% python3 -q
>>> import numpy as np
>>> np.set_printoptions(precision=2, suppress=True, linewidth=140, legacy="1.25")
>>> s = 3 * 0.7 ** np.arange(4)
>>> rng = np.random.default_rng(73903)
>>> mat = rng.normal(size=(24, 4)) * rng.permutation(s)
>>> mat
array([[ 2.24, -0.22,  0.53,  0.4 ],
       [ 0.97,  0.61, -1.01, -1.3 ],
       [ 0.03,  4.4 ,  1.4 , -2.39],
       [ 0.9 , -1.38, -0.85,  1.79],
       [ 1.08, -0.62, -0.87,  1.44],
       [-0.99, -2.44, -0.42,  1.09],
       [ 1.44,  1.12, -0.86,  0.2 ],
       [ 1.87, -0.38,  0.54, -2.72],
       [ 1.47,  2.  , -0.1 , -0.03],
       [ 1.37, -0.92,  0.15, -2.25],
       [-0.27,  0.49,  2.11,  0.15],
       [ 2.4 ,  0.37, -1.55,  5.61],
       [-1.67, -2.43,  1.26, -0.44],
       [ 0.28,  0.88, -0.45,  4.19],
       [-1.9 , -0.28,  0.64,  4.68],
       [ 1.88,  2.72,  0.04,  2.28],
       [-1.85,  0.19,  0.91, -3.62],
       [-0.18, -0.13, -1.07, -2.28],
       [-1.73, -0.46, -0.11, -2.08],
       [-1.22, -3.41, -0.1 , -1.78],
       [ 3.39, -2.74, -0.59,  2.27],
       [-0.49, -4.04, -0.73, -2.14],
       [ 1.36, -1.57,  0.09,  3.72],
       [-0.23, -1.64, -1.35,  1.38]])
>>> proj = mat @ np.linalg.solve(mat.T @ mat, mat.T)
>>> np.round(np.linalg.eigvalsh(proj), 2) + 0
array([0., 0., 0., 0., 0., 0., 0., 0., 0., 0., 0., 0., 0., 0., 0., 0., 0., 0., 0., 0., 1., 1., 1., 1.])
>>> np.trace(proj)
4.0
>>> proj @ mat[:, 2]
array([ 0.53, -1.01,  1.4 , -0.85, -0.87, -0.42, -0.86,  0.54, -0.1 ,  0.15,  2.11, -1.55,  1.26, -0.45,  0.64,  0.04,  0.91, -1.07, -0.11,
       -0.1 , -0.59, -0.73,  0.09, -1.35])
>>> np.allclose(proj @ proj, proj)
True
>>> vec = np.array([5, 0, 1, 0])
>>> np.sign((mat @ vec).round(6))
array([ 1.,  1.,  1.,  1.,  1., -1.,  1.,  1.,  1.,  1.,  1.,  1., -1.,  1., -1.,  1., -1., -1., -1., -1.,  1., -1.,  1., -1.])
>>> (mat @ vec).argmax()
20
>>> D = np.linalg.norm(mat[:, None] - mat[None], axis=-1)
>>> D[:5, :5]
array([[0.  , 2.75, 5.9 , 2.64, 2.13],
       [2.75, 0.  , 4.72, 3.68, 3.01],
       [5.9 , 4.72, 0.  , 7.53, 6.79],
       [2.64, 3.68, 7.53, 0.  , 0.86],
       [2.13, 3.01, 6.79, 0.86, 0.  ]])
>>> np.linalg.matrix_rank(D ** 2)
6
>>> D.shape
(24, 24)
>>> np.unravel_index(D.round(6).argmax(), D.shape)
(11, 16)
>>> D.mean(axis=1).argmax()
2
>>> Xs = (mat - mat.mean(axis=0)) / mat.std(axis=0)
>>> np.argwhere(np.abs(Xs) > 2)
array([[ 2,  1],
       [10,  2],
       [11,  3],
       [20,  0]])
>>> beta = np.linalg.lstsq(np.delete(Xs, 3, axis=1), Xs[:, 3])[0]
>>> beta
array([ 0.23,  0.02, -0.22])
>>> m1 = np.loadtxt("x.csv", delimiter=",")
>>> m1
array([[ 0.,  0., -1.,  1.],
       [ 0., -1., -1.,  2.],
       [ 0., -2.,  0.,  2.],
       [ 0., -2., -1.,  3.]])
>>> U, s, Vh = np.linalg.svd(m1)
>>> evecs = Vh[:(s > 1e-8).sum()]
>>> vec = m1[3] + 3 * m1[0] + rng.integers(2) * np.eye(4)[2]
>>> vec
array([ 0., -2., -4.,  6.])
>>> np.diag(evecs.T @ evecs)
array([0.  , 0.67, 0.67, 0.67])
>>> evecs.T @ evecs
array([[ 0.  ,  0.  ,  0.  ,  0.  ],
       [ 0.  ,  0.67, -0.33, -0.33],
       [ 0.  , -0.33,  0.67, -0.33],
       [ 0.  , -0.33, -0.33,  0.67]])
>>> np.allclose(evecs.T @ evecs @ vec, vec)
True
>>> U, s, Vh = np.linalg.svd(m1)
>>> np.argmax(s[:-1] / (s[1:] + 1e-6)) + 1
2
>>> A2 = U[:, :2] @ np.diag(s[:2]) @ Vh[:2]
>>> round(np.linalg.norm(m1 - A2, 2), 2), round(float(s[2]), 2)
(0.0, 0.0)
>>> round(float(np.abs(m1 - A2).max()), 2)
0.0
>>> round(np.linalg.norm(m1 - A2) / np.linalg.norm(m1), 2)
0.0
>>> np.linalg.matrix_rank(A2)
2
>>> np.linalg.matrix_rank(m1, rtol=0.1)
2
>>> np.linalg.cond(m1) > 100
True
>>> [round(float(x), 2) for x in np.linalg.svd(m1, compute_uv=False)[:3]]
[5.3, 1.39, 0.0]
>>> np.argsort(-np.linalg.norm(m1, axis=0).round(6), kind="stable")[:3]
array([3, 1, 2])
>>> round(np.linalg.norm(m1, 2) / np.linalg.norm(m1), 2)
0.97
>>> np.round(np.poly(m1), 2) + 0
array([ 1., -2.,  1.,  0.,  0.])
>>> np.round(np.linalg.eigvals(m1).sum().real, 2)
2.0
>>> round(np.linalg.det(2 * m1), 2), round(np.linalg.det(m1), 2)
(0.0, 0.0)
>>> np.einsum("ij,ji->", m1, m1)
2.0
>>> q, _ = np.linalg.qr(np.array([[-0.7, -0.6, -1.0, -1.1],
...     [-0.6, 1.0, 0.0, -0.8],
...     [0.2, 0.3, -0.1, 0.8],
...     [0.5, 0.3, -0.5, 0.7]]))
>>> F = 4 * q
>>> F
array([[-2.62,  1.88, -2.34, -0.37],
       [-2.25, -3.28, -0.17,  0.44],
       [ 0.75, -0.95, -1.02, -3.67],
       [ 1.87, -0.92, -3.08,  1.48]])
>>> round(float(np.einsum("ij,ji->", F, F)), 2)
29.62
>>> round(np.linalg.det(F[::-1]), 2)
-256.0
>>> round(float(np.linalg.det(2 * F)), 2), np.round(np.linalg.det(F), 2)
(-4096.0, -256.0)
>>> round(float(np.einsum("ii->", F)), 2)
-5.44
>>> np.round(np.poly(F), 2) + 0
array([   1.  ,    5.44,    0.  ,  -87.08, -256.  ])
>>> q, evecs = np.linalg.qr(F[:, :3])[0], np.linalg.qr(F[:, 3:])[0]
>>> s = np.linalg.svd(q.T @ evecs, compute_uv=False)
>>> s.round(2) + 0
array([0.])
>>> Xs = mat - mat.mean(axis=0)
>>> evecs = np.linalg.svd(Xs)[2][:3]
>>> A2 = Xs - Xs @ evecs.T @ evecs
>>> (Xs @ evecs.T).std(axis=0)
array([2.59, 1.94, 1.35])
>>> A2.std(axis=0)
array([0.21, 0.14, 0.71, 0.04])
>>> M = np.loadtxt("run14.csv", delimiter=",")
>>> M
array([[ 0.,  0.,  0.,  0.],
       [ 6.,  3.,  4.,  9.],
       [ 0.,  2.,  2.,  5.],
       [ 1.,  0.,  1.,  4.],
       [ 5.,  3.,  3.,  5.],
       [ 1.,  0.,  1.,  4.],
       [ 1.,  0.,  1.,  4.],
       [ 0.,  0.,  0.,  0.],
       [ 0.,  0.,  0.,  0.],
       [ 0.,  2.,  2.,  5.],
       [ 5.,  5.,  5., 10.],
       [ 0.,  0.,  0.,  0.],
       [ 0.,  2.,  2.,  5.],
       [ 0.,  0.,  0.,  0.],
       [ 0.,  2.,  2.,  5.],
       [ 0.,  0.,  0.,  0.],
       [ 1.,  0.,  1.,  4.],
       [ 2.,  5.,  2.,  7.],
       [ 0.,  0.,  0.,  0.],
       [ 2.,  3.,  0.,  2.]])
>>> C = M[[15, 4]].astype(float)
>>> for _ in range(7):
...     z = np.linalg.norm(M[:, None] - C, axis=-1).argmin(axis=1)
...     C = np.array([M[z == j].mean(axis=0) for j in range(2)])
... 
>>> z
array([0, 1, 1, 0, 1, 0, 0, 0, 0, 1, 1, 0, 1, 0, 1, 0, 0, 1, 0, 0])
>>> C[1] - C[0]
array([1.75, 2.75, 2.42, 4.88])
>>> D = np.linalg.norm(M[:, None] - M[None], axis=-1)
>>> np.linalg.norm(M - M.mean(axis=0), axis=1)
array([4.11, 7.99, 2.18, 1.5 , 4.74, 1.5 , 1.5 , 4.11, 4.11, 2.18, 9.18, 4.11, 2.18, 4.11, 2.18, 4.11, 1.5 , 5.2 , 4.11, 2.67])
>>> D[4]
array([8.25, 4.24, 5.2 , 5.48, 0.  , 5.48, 5.48, 8.25, 8.25, 5.2 , 5.74, 8.25, 5.2 , 8.25, 5.2 , 8.25, 5.48, 4.24, 8.25, 5.2 ])
>>> D[4].round(6).argsort(kind="stable")[:4]
array([ 4,  1, 17,  2])
>>> D[:5, :5]
array([[ 0.  , 11.92,  5.74,  4.24,  8.25],
       [11.92,  0.  ,  7.55,  8.25,  4.24],
       [ 5.74,  7.55,  0.  ,  2.65,  5.2 ],
       [ 4.24,  8.25,  2.65,  0.  ,  5.48],
       [ 8.25,  4.24,  5.2 ,  5.48,  0.  ]])
>>> np.linalg.norm(M, axis=1)
array([ 0.  , 11.92,  5.74,  4.24,  8.25,  4.24,  4.24,  0.  ,  0.  ,  5.74, 13.23,  0.  ,  5.74,  0.  ,  5.74,  0.  ,  4.24,  9.06,  0.  ,
        4.12])
>>> np.flatnonzero(D[4] < D.mean() / 2)
array([4])
>>> (D + 1e9 * np.eye(20)).round(6).argmin(axis=1)
array([ 7, 10,  9,  5,  1,  3,  3,  0,  0,  2,  1,  0,  2,  0,  2,  0,  3,  2,  0,  3])
>>> A2 = np.c_[M[:, :3] @ np.array([[-1, 1, 1], [0, 2, -2], [-3, 3, -3]]), np.array([-2, 2, -2, 0, -2, 0, -1, 1, 1, -2, -1, 0, 2, 0, 2, 1, 1, 1, 0, 1])]
>>> A2
array([[  0.,   0.,   0.,  -2.],
       [-18.,  24., -12.,   2.],
       [ -6.,  10., -10.,  -2.],
       [ -4.,   4.,  -2.,   0.],
       [-14.,  20., -10.,  -2.],
       [ -4.,   4.,  -2.,   0.],
       [ -4.,   4.,  -2.,  -1.],
       [  0.,   0.,   0.,   1.],
       [  0.,   0.,   0.,   1.],
       [ -6.,  10., -10.,  -2.],
       [-20.,  30., -20.,  -1.],
       [  0.,   0.,   0.,   0.],
       [ -6.,  10., -10.,   2.],
       [  0.,   0.,   0.,   0.],
       [ -6.,  10., -10.,   2.],
       [  0.,   0.,   0.,   1.],
       [ -4.,   4.,  -2.,   1.],
       [ -8.,  18., -14.,   1.],
       [  0.,   0.,   0.,   0.],
       [ -2.,   8.,  -4.,   1.]])
>>> np.linalg.matrix_rank(A2)
4
>>> np.round(np.linalg.norm(A2 - M @ np.linalg.lstsq(M, A2)[0], axis=0), 2) + 0
array([0. , 0. , 0. , 5.7])
>>> np.round(np.linalg.lstsq(M, A2[:, 0])[0], 2) + 0
array([-1.,  0., -3.,  0.])
>>> Xs = M - M.mean(axis=0)
>>> evecs = np.linalg.svd(Xs)[2][:1]
>>> A2 = Xs - Xs @ evecs.T @ evecs
>>> np.cov(Xs @ evecs.T, rowvar=False)
array(15.88)
>>> K = np.loadtxt("block5.csv", delimiter=",")
>>> K
array([[ 50.,  18.,  32.,  42.,  15.],
       [-16., -10.,  -4.,  -8.,  -3.],
       [-51., -27., -37., -42., -27.],
       [-12., -21.,  -7.,  -3., -18.],
       [-12.,   9.,   3.,  -9.,  18.]])
>>> U, s, Vh = np.linalg.svd(K)
>>> evecs = Vh[:(s > 1e-8).sum()]
>>> vec = K[3] + -2 * K[4] + rng.integers(2) * np.eye(5)[2]
>>> vec
array([ 12., -39., -13.,  15., -54.])
>>> evecs.T @ evecs
array([[ 0.71,  0.29, -0.02,  0.3 , -0.18],
       [ 0.29,  0.66, -0.15, -0.18,  0.29],
       [-0.02, -0.15,  0.5 ,  0.35,  0.32],
       [ 0.3 , -0.18,  0.35,  0.46, -0.03],
       [-0.18,  0.29,  0.32, -0.03,  0.66]])
>>> np.allclose(evecs.T @ evecs @ vec, vec)
True
>>> round(float(np.linalg.norm(vec - evecs.T @ evecs @ vec)), 2)
0.0
>>> r0 = np.array([-2, 0, 0, 0, 0]) + 0.5
>>> W0 = np.eye(5) - 2 * np.outer(r0, r0) / (r0 @ r0)
>>> W0
array([[-0.38,  0.46,  0.46,  0.46,  0.46],
       [ 0.46,  0.85, -0.15, -0.15, -0.15],
       [ 0.46, -0.15,  0.85, -0.15, -0.15],
       [ 0.46, -0.15, -0.15,  0.85, -0.15],
       [ 0.46, -0.15, -0.15, -0.15,  0.85]])
>>> A2 = np.linalg.inv(W0)
>>> np.round(W0 @ A2, 2) + 0
array([[1., 0., 0., 0., 0.],
       [0., 1., 0., 0., 0.],
       [0., 0., 1., 0., 0.],
       [0., 0., 0., 1., 0.],
       [0., 0., 0., 0., 1.]])
>>> (np.abs(A2) > 1e-9).astype(int)
array([[1, 1, 1, 1, 1],
       [1, 1, 1, 1, 1],
       [1, 1, 1, 1, 1],
       [1, 1, 1, 1, 1],
       [1, 1, 1, 1, 1]])
>>> round(float(np.linalg.det(W0) * np.linalg.det(A2)), 2)
1.0
>>> np.allclose(A2, W0.T)
True
>>> J = np.loadtxt("out0.csv", delimiter=",")
>>> J
array([[  1.68,  -0.65,  -1.05,   0.41],
       [  7.24,  -2.74,  -4.52,   1.84],
       [ -7.5 ,   2.79,   4.72,  -1.89],
       [ -3.49,   1.31,   2.21,  -0.86],
       [  5.25,  -2.02,  -3.3 ,   1.33],
       [ -7.54,   2.84,   4.71,  -1.86],
       [  6.55,  -2.46,  -4.1 ,   1.65],
       [ -1.8 ,   0.7 ,   1.13,  -0.43],
       [ -2.06,   0.78,   1.24,  -0.51],
       [  0.78,  -0.28,  -0.48,   0.18],
       [ -2.05,   0.8 ,   1.31,  -0.49],
       [-17.59,   6.6 ,  10.96,  -4.39],
       [  2.61,  -0.99,  -1.63,   0.66],
       [ -5.64,   2.11,   3.5 ,  -1.42],
       [-13.23,   4.98,   8.26,  -3.31],
       [ -3.56,   1.35,   2.23,  -0.89],
       [  6.58,  -2.52,  -4.08,   1.64],
       [  7.31,  -2.73,  -4.57,   1.82],
       [ -7.33,   2.75,   4.56,  -1.83],
       [-13.54,   5.08,   8.49,  -3.43],
       [  2.94,  -1.11,  -1.85,   0.74],
       [  5.87,  -2.19,  -3.64,   1.45],
       [ -5.76,   2.17,   3.59,  -1.44],
       [  7.18,  -2.69,  -4.48,   1.79],
       [  7.4 ,  -2.74,  -4.66,   1.89],
       [ -9.41,   3.56,   5.91,  -2.36]])
>>> np.linalg.cond(J) > 100
True
>>> round(np.linalg.norm(J, 2) / np.linalg.norm(J), 2)
1.0
>>> [round(float(x), 2) for x in np.linalg.svd(J, compute_uv=False)[:3]]
[47.32, 0.12, 0.09]
>>> np.abs(np.linalg.svd(J)[2][-1])
array([0.09, 0.27, 0.37, 0.88])
>>> np.argsort(-np.linalg.norm(J, axis=0).round(6), kind="stable")[:3]
array([0, 2, 1])
>>> round(np.log10(np.linalg.cond(J)))
3
>>> np.linalg.matrix_rank(J, rtol=0.1)
1
>>> D = np.linalg.norm(J[:, None] - J[None], axis=-1)
>>> np.unravel_index(D.round(6).argmax(), D.shape)
(11, 24)
>>> D.mean(axis=1).argmax()
11
>>> np.flatnonzero(D[1] < D.mean() / 2)
array([ 1,  4,  6, 16, 17, 21, 23, 24])
>>> D[:5, :5]
array([[ 0.  ,  7.03, 11.61,  6.54,  4.53],
       [ 7.03,  0.  , 18.63, 13.57,  2.5 ],
       [11.61, 18.63,  0.  ,  5.06, 16.14],
       [ 6.54, 13.57,  5.06,  0.  , 11.07],
       [ 4.53,  2.5 , 16.14, 11.07,  0.  ]])
